In [1]: import numpy as np

In [2]: np.set_printoptions(precision=2, suppress=True, linewidth=200)

In [3]: mat = np.loadtxt("w.csv", delimiter=",")

In [4]: mat
Out[4]: 
array([[  0.,   3.,  -3.,   6.,  -5.,  -5.,  -5.,  -7.,   3.,   2.,  -2.],
       [ -3.,   0.,  -5.,   2.,  -6.,  -7.,   2.,   5.,   6.,  -4.,  -8.],
       [  3.,   5.,   0.,  -3.,  -2.,  -4.,   7.,   2.,  -2.,  -3.,   7.],
       [ -6.,  -2.,   3.,   0.,   2.,   9.,  10.,   8.,   3.,  -2.,  -3.],
       [  5.,   6.,   2.,  -2.,   0.,  -5.,   2.,  -2.,   8.,   2.,  -5.],
       [  5.,   7.,   4.,  -9.,   5.,   0.,   2.,   1.,   7.,  -1.,  -7.],
       [  5.,  -2.,  -7., -10.,  -2.,  -2.,   0.,  -1.,  -6.,  -7.,  -8.],
       [  7.,  -5.,  -2.,  -8.,   2.,  -1.,   1.,   0.,  -9.,  10.,  -1.],
       [ -3.,  -6.,   2.,  -3.,  -8.,  -7.,   6.,   9.,   0.,   9.,   4.],
       [ -2.,   4.,   3.,   2.,  -2.,   1.,   7., -10.,  -9.,   0.,   3.],
       [  2.,   8.,  -7.,   3.,   5.,   7.,   8.,   1.,  -4.,  -3.,   0.]])

In [5]: rk = np.linalg.matrix_rank(mat)

In [6]: rk
Out[6]: np.int64(10)

In [7]: N = np.linalg.svd(mat)[2][rk:].T

In [8]: N[:, 0] / N[np.abs(N[:, 0]).round(6).argmax(), 0]
Out[8]: array([ 0.96,  0.51,  1.  ,  0.7 , -0.91,  0.4 , -0.47,  0.88, -0.78, -0.14, -0.56])

In [9]: [int(np.linalg.matrix_rank(np.delete(mat, i, axis=0))) for i in range(11)]
Out[9]: [10, 10, 10, 10, 10, 10, 10, 10, 10, 10, 10]

In [10]: N.shape
Out[10]: (11, 1)

In [11]: [int(np.linalg.matrix_rank(mat[:i])) for i in range(1, len(mat) + 1)]
Out[11]: [1, 2, 3, 4, 5, 6, 7, 8, 9, 10, 10]

In [12]: [int(np.linalg.matrix_rank(mat[:, :j + 1])) for j in range(11)]
Out[12]: [1, 2, 3, 4, 5, 6, 7, 8, 9, 10, 10]

In [13]: np.linalg.matrix_rank(mat.T @ mat), np.linalg.matrix_rank(mat @ mat.T)
Out[13]: (np.int64(10), np.int64(10))

In [14]: left, sigma, vt = np.linalg.svd(mat)

In [15]: V = vt[:(sigma > 1e-8).sum()]

In [16]: rng = np.random.default_rng(107206)

In [17]: x = mat[6] + -1 * mat[3] + rng.integers(2) * np.eye(11)[5]

In [18]: x
Out[18]: array([ 11.,   0., -10., -10.,  -4., -10., -10.,  -9.,  -9.,  -5.,  -5.])

In [19]: np.round(np.linalg.norm(x - V.T @ V @ x), 2)
Out[19]: np.float64(0.17)

In [20]: np.diag(V.T @ V)
Out[20]: array([0.84, 0.95, 0.82, 0.91, 0.85, 0.97, 0.96, 0.86, 0.89, 1.  , 0.94])

In [21]: np.allclose(V.T @ V @ x, x)
Out[21]: False

In [22]: np.abs(np.diag(np.linalg.qr(mat)[1])) > 1e-9
Out[22]: array([ True,  True,  True,  True,  True,  True,  True,  True,  True,  True, False])

In [23]: np.unique(mat.round(6), axis=0).shape
Out[23]: (11, 11)

In [24]: np.linalg.lstsq(mat[:-1].T, mat[-1])[2]
Out[24]: np.int32(10)

In [25]: np.round(mat @ np.linalg.pinv(mat) @ mat, 2) + 0
Out[25]: 
array([[  0.,   3.,  -3.,   6.,  -5.,  -5.,  -5.,  -7.,   3.,   2.,  -2.],
       [ -3.,   0.,  -5.,   2.,  -6.,  -7.,   2.,   5.,   6.,  -4.,  -8.],
       [  3.,   5.,   0.,  -3.,  -2.,  -4.,   7.,   2.,  -2.,  -3.,   7.],
       [ -6.,  -2.,   3.,   0.,   2.,   9.,  10.,   8.,   3.,  -2.,  -3.],
       [  5.,   6.,   2.,  -2.,   0.,  -5.,   2.,  -2.,   8.,   2.,  -5.],
       [  5.,   7.,   4.,  -9.,   5.,   0.,   2.,   1.,   7.,  -1.,  -7.],
       [  5.,  -2.,  -7., -10.,  -2.,  -2.,   0.,  -1.,  -6.,  -7.,  -8.],
       [  7.,  -5.,  -2.,  -8.,   2.,  -1.,   1.,   0.,  -9.,  10.,  -1.],
       [ -3.,  -6.,   2.,  -3.,  -8.,  -7.,   6.,   9.,   0.,   9.,   4.],
       [ -2.,   4.,   3.,   2.,  -2.,   1.,   7., -10.,  -9.,   0.,   3.],
       [  2.,   8.,  -7.,   3.,   5.,   7.,   8.,   1.,  -4.,  -3.,   0.]])

In [26]: np.allclose(mat[:-1].T @ np.linalg.lstsq(mat[:-1].T, mat[-1])[0], mat[-1])
Out[26]: True

In [27]: M = np.loadtxt("dump.csv", delimiter=",")

In [28]: M
Out[28]: 
array([[ 0.44, -0.5 , -0.96,  1.03, -4.29,  0.01,  0.82, -0.89, -0.25, -0.56],
       [ 0.82, -4.31, -0.66, -0.12,  0.9 ,  0.1 , -0.1 , -0.32,  4.38, -3.89],
       [-0.36,  1.37,  2.35, -1.73,  1.33, -0.71,  2.15, -1.46,  0.19,  1.59],
       [-0.51,  1.09,  0.82,  2.64,  2.98, -1.16,  0.15,  0.2 ,  2.25,  0.67],
       [-1.87,  3.04,  2.59,  0.57, -2.35,  0.71,  1.7 ,  1.49,  2.93,  0.46],
       [ 0.11,  0.22,  1.79, -1.58,  1.15,  0.48, -1.75, -1.51,  0.88,  2.23],
       [-1.88, -2.84,  2.18,  0.81, -0.28,  2.15, -0.13,  0.96,  0.27, -3.78],
       [ 0.21,  1.73, -1.28, -0.8 , -0.7 ,  1.16,  4.07, -0.04, -1.38,  2.86],
       [-1.13, -5.73,  2.89,  0.87, -2.53,  0.24,  1.76, -1.39, -0.41, -3.85],
       [-0.44, -2.99, -2.56, -1.24, -2.89,  4.53, -3.38, -0.35,  0.45, -0.37],
       [ 1.25, -1.13, -1.35, -2.34, -1.34,  1.9 , -0.22, -0.45, -0.9 , -5.04],
       [ 0.08,  3.08,  2.  , -0.21, -0.34, -0.69,  2.61, -1.02, -2.52, -0.6 ],
       [-0.35, -2.56,  3.27, -0.06, -2.03, -0.41,  0.96,  0.59,  1.48,  1.71],
       [-0.23,  1.63, -2.09,  0.81,  0.84, -1.89,  2.42,  0.12,  1.63,  3.33],
       [ 2.36,  2.93,  0.62,  0.53,  1.67, -1.99, -0.4 ,  1.34, -1.66, -2.86],
       [-0.46,  3.33,  1.39,  0.06, -0.92,  2.53,  0.13, -1.62,  2.76,  1.43],
       [-0.05, -1.57,  3.53, -0.78,  1.95,  1.61,  1.91,  0.7 , -1.29,  0.82],
       [ 1.2 ,  1.23,  3.06,  1.96, -1.5 ,  2.89,  1.32, -1.99, -1.02,  1.29],
       [-1.78,  1.94, -1.73,  2.08,  2.26,  3.57,  0.23,  0.49, -1.69,  0.95],
       [ 0.04,  3.09, -5.02,  1.86, -0.23,  0.01,  0.22, -1.22,  0.3 , -2.38],
       [ 0.4 ,  1.3 ,  2.46, -0.08,  0.73,  1.92, -1.03,  1.11,  0.13, -0.01],
       [-0.92,  2.26, -1.59,  0.46, -5.69,  4.13,  3.56,  1.79, -0.49,  1.6 ],
       [ 0.46,  0.6 , -1.41,  1.74,  0.91, -4.3 , -2.5 , -0.2 , -0.8 ,  1.98],
       [ 0.17,  1.83,  5.53, -1.59,  2.47,  1.03,  0.36,  0.26,  0.1 ,  2.52],
       [ 0.93, -0.69, -2.88, -0.41, -1.03,  1.23, -1.49,  1.09, -0.7 ,  4.45],
       [ 0.54,  0.36,  1.24, -0.06, -4.03, -0.56, -1.66,  0.93,  0.11,  4.71],
       [ 0.91,  2.95, -4.18,  1.44,  0.23,  1.07, -0.3 ,  0.25,  2.34,  0.78],
       [-0.27,  1.86,  1.89,  0.16,  0.44,  2.64,  3.42,  0.95,  1.89,  0.03]])

In [29]: x = np.array([3, 1, 1, 1, 0, 1, 2, 2, 0, 3])

In [30]: target = M @ x

In [31]: np.round(np.linalg.solve(M.T @ M, M.T @ target), 2) + 0
Out[31]: array([3., 1., 1., 1., 0., 1., 2., 2., 0., 3.])

In [32]: target = target + 0.02 * rng.normal(size=28)

In [33]: target
Out[33]: 
array([ -0.91, -15.05,   6.33,   4.59,   9.07,   1.39, -13.02,  18.1 , -15.89, -12.12, -15.64,   5.79,   7.45,  12.86,   2.45,   7.23,  10.31,  15.26,   4.8 ,  -9.08,   6.92,  17.99,  -1.45,  16.11,
        12.57,  15.25,   6.24,  14.56])

In [34]: b, *_ = np.linalg.lstsq(M, target)

In [35]: np.round(M.T @ (target - M @ b), 2) + 0
Out[35]: array([0., 0., 0., 0., 0., 0., 0., 0., 0., 0.])

In [36]: b.round(2) + 0
Out[36]: array([2.99, 1.  , 1.  , 1.  , 0.  , 1.  , 2.  , 2.  , 0.  , 3.  ])

In [37]: [round(float(np.linalg.norm(np.linalg.solve(M.T @ M + lam * np.eye(10), M.T @ target))), 2) for lam in (0, 1, 10, 100)]
Out[37]: [5.47, 5.3, 4.39, 2.68]

In [38]: G = np.cov(M, rowvar=False)

In [39]: np.argsort(-M.std(axis=0).round(6), kind="stable")
Out[39]: array([2, 9, 1, 4, 5, 6, 8, 3, 7, 0])

In [40]: M.std(axis=0)
Out[40]: array([0.95, 2.37, 2.53, 1.24, 2.12, 1.92, 1.8 , 1.04, 1.6 , 2.48])

In [41]: np.polyfit(M[:, 7], M[:, 4], 1)
Out[41]: array([-0.09, -0.44])

In [42]: G.shape
Out[42]: (10, 10)

In [43]: np.linalg.eigvalsh(G)[::-1]
Out[43]: array([8.78, 7.35, 5.78, 4.49, 2.99, 2.71, 1.91, 1.4 , 1.04, 0.53])

In [44]: dist = np.linalg.norm(M[:, None] - M[None], axis=-1)

In [45]: dist[7].round(6).argsort(kind="stable")[:4]
Out[45]: array([ 7, 13,  2, 11])

In [46]: (dist + 1e9 * np.eye(28)).round(6).argmin(axis=1)
Out[46]: array([12,  6,  5, 13, 27, 20,  8, 13,  6, 10,  6,  2, 16,  7, 11,  4, 20, 20, 20, 26,  5,  7,  3,  2, 25, 24, 19,  4])
